% ipython --no-banner

In [1]: import numpy as np

In [2]: np.set_printoptions(suppress=True, linewidth=200)

In [3]: F = np.load("x.npy")

In [4]: print(F)
[[ 1  0  0]
 [ 0  0  0]
 [ 1  2  3]
 [ 1  0  0]
 [-1 -3  0]
 [-2 -3  0]
 [-1 -3  0]
 [ 0 -1  3]
 [ 1  2  3]
 [ 1  2  3]
 [ 0  0  0]
 [ 1  0  0]
 [-2 -3  0]
 [ 1  0  0]
 [-2 -3  0]
 [ 0  0  0]]

In [5]: P = F @ np.linalg.solve(F.T @ F, F.T)

In [6]: np.linalg.matrix_rank(np.eye(16) - P)
Out[6]: np.int64(13)

In [7]: Ac = (F - F.mean(axis=0)) / F.std(axis=0)

In [8]: np.round(Ac.std(axis=0), 1)
Out[8]: array([1., 1., 1.])

In [9]: coef = np.linalg.lstsq(np.delete(Ac, 1, axis=1), Ac[:, 1])[0]

In [10]: round(float(1 - np.var(Ac[:, 1] - np.delete(Ac, 1, axis=1) @ coef)), 1)
Out[10]: 0.9

In [11]: basis = F[[0, 7]].astype(float)

In [12]: for _ in range(4):
    ...:     z = np.linalg.norm(F[:, None] - basis, axis=-1).argmin(axis=1)
    ...:     basis = np.array([F[z == j].mean(axis=0) for j in range(2)])
    ...: 

In [13]: z
Out[13]: array([0, 0, 1, 0, 0, 0, 0, 1, 1, 1, 0, 0, 0, 0, 0, 0])

In [14]: print(np.bincount(z))
[12  4]

In [15]: np.abs(basis[1] - basis[0]).argmax()
Out[15]: np.int64(2)

In [16]: Ac = F - F.mean(axis=0)

In [17]: U, sig, Vh = np.linalg.svd(Ac, full_matrices=False)

In [18]: print(np.round(np.abs(Vh[-1]), 1))
[0.8 0.6 0.2]

In [19]: sig.round(1)
Out[19]: array([9. , 4.1, 1.6])

In [20]: np.linalg.matrix_rank(Ac)
Out[20]: np.int64(3)

In [21]: (np.sign(U[:, 0]) == np.sign(U[0, 0])).astype(int)
Out[21]: array([1, 1, 1, 1, 0, 0, 0, 1, 1, 1, 1, 1, 0, 1, 0, 1])

In [22]: np.searchsorted(np.cumsum(sig ** 2) / (sig ** 2).sum(), 0.9) + 1
Out[22]: np.int64(2)

In [23]: np.round(sig ** 2 / (sig ** 2).sum(), 1) + 0
Out[23]: array([0.8, 0.2, 0. ])

In [24]: np.round((sig ** 2).sum() ** 2 / (sig ** 4).sum(), 1)
Out[24]: np.float64(1.5)
